$ python3 -q
>>> import numpy as np
>>> np.set_printoptions(precision=2, suppress=True, linewidth=120, floatmode="fixed")
>>> feats = np.load("block6.npy")
>>> feats
array([[-0.22,  0.17,  0.18,  0.02,  0.86, -0.40],
       [-0.37, -0.66, -0.11, -0.23,  0.31,  0.52],
       [-0.51,  0.17, -0.32,  0.76, -0.05,  0.14],
       [ 0.07,  0.11, -0.91, -0.32,  0.10, -0.20],
       [ 0.07, -0.70, -0.05,  0.29, -0.13, -0.64],
       [-0.74,  0.10,  0.13, -0.43, -0.38, -0.33]])
>>> # columns are unit length and at right angles
>>> x0 = np.array([1, 1, 1, -1, 0, 1])
>>> 6 - np.linalg.matrix_rank(feats - np.eye(6), tol=1e-8)
np.int64(1)
>>> print(np.round(feats.T @ (feats @ x0), 2) + 0)
[ 1.00  1.00  1.00 -1.00  0.00  1.00]
>>> np.linalg.inv(feats)
array([[-0.22, -0.37, -0.51,  0.07,  0.07, -0.74],
       [ 0.17, -0.66,  0.17,  0.11, -0.70,  0.10],
       [ 0.18, -0.11, -0.32, -0.91, -0.05,  0.13],
       [ 0.02, -0.23,  0.76, -0.32,  0.29, -0.43],
       [ 0.86,  0.31, -0.05,  0.10, -0.13, -0.38],
       [-0.40,  0.52,  0.14, -0.20, -0.64, -0.33]])
>>> np.abs(np.linalg.eigvals(feats))
array([1.00, 1.00, 1.00, 1.00, 1.00, 1.00])
>>> np.round(np.linalg.norm(x0), 2), round(np.linalg.norm(feats @ x0), 2)
(np.float64(2.24), np.float64(2.24))
>>> np.sort(np.abs(np.degrees(np.angle(np.linalg.eigvals(feats)))))
array([  0.00, 109.10, 109.10, 131.13, 131.13, 180.00])
>>> r0, v = feats[5], feats[0]
>>> np.round(r0 @ v, 2)
np.float64(0.0)
>>> p = (r0 @ v) / (r0 @ r0) * r0
>>> p.round(2) + 0
array([0.00, 0.00, 0.00, 0.00, 0.00, 0.00])
>>> v - p
array([-0.22,  0.17,  0.18,  0.02,  0.86, -0.40])
>>> np.linalg.matrix_rank(np.outer(r0, v))
np.int64(1)
>>> np.round(np.linalg.norm(r0 + v) ** 2 + np.linalg.norm(r0 - v) ** 2, 2)
np.float64(4.0)
>>> print(np.round((v - p) @ r0, 2))
-0.0
>>> Y = feats / np.sqrt((feats ** 2).mean(axis=1, keepdims=True))
>>> np.linalg.matrix_rank(Y) == np.linalg.matrix_rank(feats)
np.True_
>>> E = np.loadtxt("sample15.csv", delimiter=",")
>>> E
array([[ 0.70,  0.70],
       [-0.79,  1.93],
       [-0.80,  1.90]])
>>> left, s, Vh = np.linalg.svd(E, full_matrices=False)
>>> np.round(Vh @ Vh.T, 2) + 0
array([[1.00, 0.00],
       [0.00, 1.00]])
>>> s / s[0]
array([1.00, 0.31])
>>> round(float(np.sqrt((s ** 2).sum())), 2), round(float(np.linalg.norm(E)), 2)
(3.09, 3.09)
>>> (s > 1e-8).sum()
np.int64(2)
>>> proj = E @ np.linalg.solve(E.T @ E, E.T)
>>> print(np.round(np.linalg.eigvalsh(proj), 2) + 0)
[0.00 1.00 1.00]
>>> proj
array([[ 1.00,  0.01, -0.01],
       [ 0.01,  0.50,  0.50],
       [-0.01,  0.50,  0.50]])
>>> np.linalg.matrix_rank(np.eye(3) - proj)
np.int64(1)
>>> np.diag(proj)
array([1.00, 0.50, 0.50])
>>> print(np.allclose(proj @ proj, proj))
True
>>> O, r_ = np.linalg.qr(feats)
>>> O
array([[-0.22,  0.17,  0.18,  0.02,  0.86, -0.40],
       [-0.37, -0.66, -0.11, -0.23,  0.31,  0.52],
       [-0.51,  0.17, -0.32,  0.76, -0.05,  0.14],
       [ 0.07,  0.11, -0.91, -0.32,  0.10, -0.20],
       [ 0.07, -0.70, -0.05,  0.29, -0.13, -0.64],
       [-0.74,  0.10,  0.13, -0.43, -0.38, -0.33]])
>>> print(np.trace(O @ O.T))
6.0
>>> abs(r_[0, 0]), round(float(np.linalg.norm(feats[:, 0])), 2)
(np.float64(1.0), 1.0)
>>> O @ r_
array([[-0.22,  0.17,  0.18,  0.02,  0.86, -0.40],
       [-0.37, -0.66, -0.11, -0.23,  0.31,  0.52],
       [-0.51,  0.17, -0.32,  0.76, -0.05,  0.14],
       [ 0.07,  0.11, -0.91, -0.32,  0.10, -0.20],
       [ 0.07, -0.70, -0.05,  0.29, -0.13, -0.64],
       [-0.74,  0.10,  0.13, -0.43, -0.38, -0.33]])
>>> np.abs(np.diag(r_))
array([1.00, 1.00, 1.00, 1.00, 1.00, 1.00])
>>> r_.round(2) + 0
array([[1.00, 0.00, 0.00, 0.00, 0.00, 0.00],
       [0.00, 1.00, 0.00, 0.00, 0.00, 0.00],
       [0.00, 0.00, 1.00, 0.00, 0.00, 0.00],
       [0.00, 0.00, 0.00, 1.00, 0.00, 0.00],
       [0.00, 0.00, 0.00, 0.00, 1.00, 0.00],
       [0.00, 0.00, 0.00, 0.00, 0.00, 1.00]])
>>> A = np.load("data.npy")
>>> print(A)
[[0 3 1 0]
 [3 0 3 1]
 [1 3 0 3]
 [0 1 3 0]]
>>> x0 = np.array([-2, -1, 0, 3])
>>> rhs = A @ x0
>>> beta, lr = np.zeros(4), 1 / np.linalg.norm(A, 2) ** 2
>>> for i in range(5):
...     beta -= lr * A.T @ (A @ beta - rhs)
...     if i % 1 == 0: print(i, round(np.linalg.norm(A @ beta - rhs), 2))
... 
0 4.44
1 3.79
2 3.45
3 3.24
4 3.08
>>> beta
array([-0.25,  0.03, -0.81,  0.95])
>>> print(round(np.linalg.cond(A), 2))
5.77
>>> arr = np.loadtxt("w.csv", delimiter=",")
>>> arr
array([[ 0.81,  0.29,  0.27],
       [ 0.29,  0.58, -0.40],
       [ 0.27, -0.40,  0.62]])
>>> G = arr.T @ arr
>>> G
array([[ 0.81,  0.29,  0.27],
       [ 0.29,  0.58, -0.40],
       [ 0.27, -0.40,  0.62]])
>>> print((arr @ arr.T).shape)
(3, 3)
>>> np.linalg.matrix_rank(G)
np.int64(2)
>>> np.diag(G)
array([0.81, 0.58, 0.62])
>>> print(np.allclose(G, G.T))
True
>>> left, s, Vh = np.linalg.svd(G)
>>> vecs = Vh[:(s > 1e-8).sum()]
>>> rng = np.random.default_rng(977)
>>> x0 = G[0] + -2 * G[2] + rng.integers(2) * np.eye(3)[1]
>>> x0
array([ 0.26,  2.09, -0.96])
>>> print(vecs.T @ vecs)
[[ 0.81  0.29  0.27]
 [ 0.29  0.58 -0.40]
 [ 0.27 -0.40  0.62]]
>>> F = np.loadtxt("test13.csv", delimiter=",")
>>> F
array([[ 3.67, -9.05,  0.38,  2.03,  0.62],
       [ 2.56, -2.24, -8.62, -1.45, -3.45],
       [-3.20,  4.10,  7.92,  0.89,  3.07],
       [ 2.87, -3.11, -8.35, -1.20, -3.30],
       [-2.32,  1.59,  8.77,  1.62,  3.55],
       [-2.77,  2.81,  8.46,  1.29,  3.35],
       [ 3.90, -9.00, -0.92,  1.73,  0.09],
       [-2.27,  1.47,  8.79,  1.65,  3.56],
       [ 3.77, -9.05, -0.11,  1.93,  0.42],
       [ 0.24, -4.21,  7.92,  2.68,  3.50],
       [ 4.04, -8.77, -2.13,  1.41, -0.43],
       [-0.50,  4.71, -7.65, -2.73, -3.41],
       [-0.30, -3.11,  8.40,  2.55,  3.63],
       [ 0.66, -5.02,  7.46,  2.75,  3.35],
       [ 2.89, -8.46,  3.24,  2.55,  1.78],
       [-4.10,  8.15,  3.82, -0.90,  1.16],
       [-1.82,  7.01, -5.69, -2.79, -2.72],
       [-0.14,  4.02, -8.02, -2.66, -3.53],
       [ 3.95, -8.94, -1.31,  1.63, -0.08],
       [-3.21,  8.78, -2.23, -2.39, -1.38],
       [ 0.60, -4.90,  7.53,  2.74,  3.37]])
>>> G = np.cov(F, rowvar=False)
>>> print(np.median(F, axis=0))
[ 0.24 -3.11  0.38  1.62  0.62]
>>> W2 = F[[2, 3]].astype(float)
>>> for _ in range(3):
...     z = np.linalg.norm(F[:, None] - W2, axis=-1).argmin(axis=1)
...     W2 = np.array([F[z == j].mean(axis=0) for j in range(2)])
... 
>>> print(z)
[1 1 0 1 0 0 1 0 1 0 1 1 0 0 1 0 1 1 1 0 0]
>>> np.bincount(z)
array([10, 11])
>>> W2
array([[-1.67,  0.97,  6.68,  1.29,  2.72],
       [ 2.29, -3.90, -3.56,  0.04, -1.27]])
>>> W2[1] - W2[0]
array([  3.96,  -4.86, -10.25,  -1.25,  -3.99])
>>> np.abs(W2[1] - W2[0]).argmax()
np.int64(2)
>>> Y = W2 / np.sqrt((W2 ** 2).mean(axis=1, keepdims=True))
>>> W2 - W2.mean(axis=1, keepdims=True)
array([[-3.66, -1.03,  4.69, -0.71,  0.72],
       [ 3.57, -2.62, -2.28,  1.32,  0.01]])
>>> print(np.linalg.matrix_rank(W2 - W2.mean(axis=1, keepdims=True)))
2
>>> Y[0]
array([-0.49,  0.29,  1.97,  0.38,  0.80])
>>> np.linalg.norm(Y, axis=1)
array([2.24, 2.24])
>>> W0 = np.array([[-0.15, 0.0, -0.04, 0.18],
...     [-0.54, 0.0, -0.16, 0.62],
...     [0.87, 0.0, 0.35, -0.92],
...     [-0.15, 0.0, -0.04, 0.18],
...     [0.98, 0.0, 0.54, -0.99],
...     [0.99, 0.0, 0.62, -1.0],
...     [0.64, 0.0, 0.2, -0.72],
...     [0.83, 0.0, 0.31, -0.89],
...     [-0.64, 0.0, -0.2, 0.72],
...     [-0.98, 0.0, -0.54, 0.99],
...     [0.54, 0.0, 0.16, -0.62],
...     [-0.29, 0.0, -0.08, 0.35],
...     [-0.29, 0.0, -0.08, 0.35],
...     [1.0, 0.0, 0.66, -1.0]])
>>> # looks like rank 3
>>> r0 = np.array([5, 2])
>>> print(np.cross(W0[8, :3], W0[6, :3]))
[ 0.00  0.00 -0.00]
>>> np.correlate(W0[8], W0[6], "full")
array([ 0.46, -0.13,  0.14, -0.97,  0.14, -0.13,  0.46])
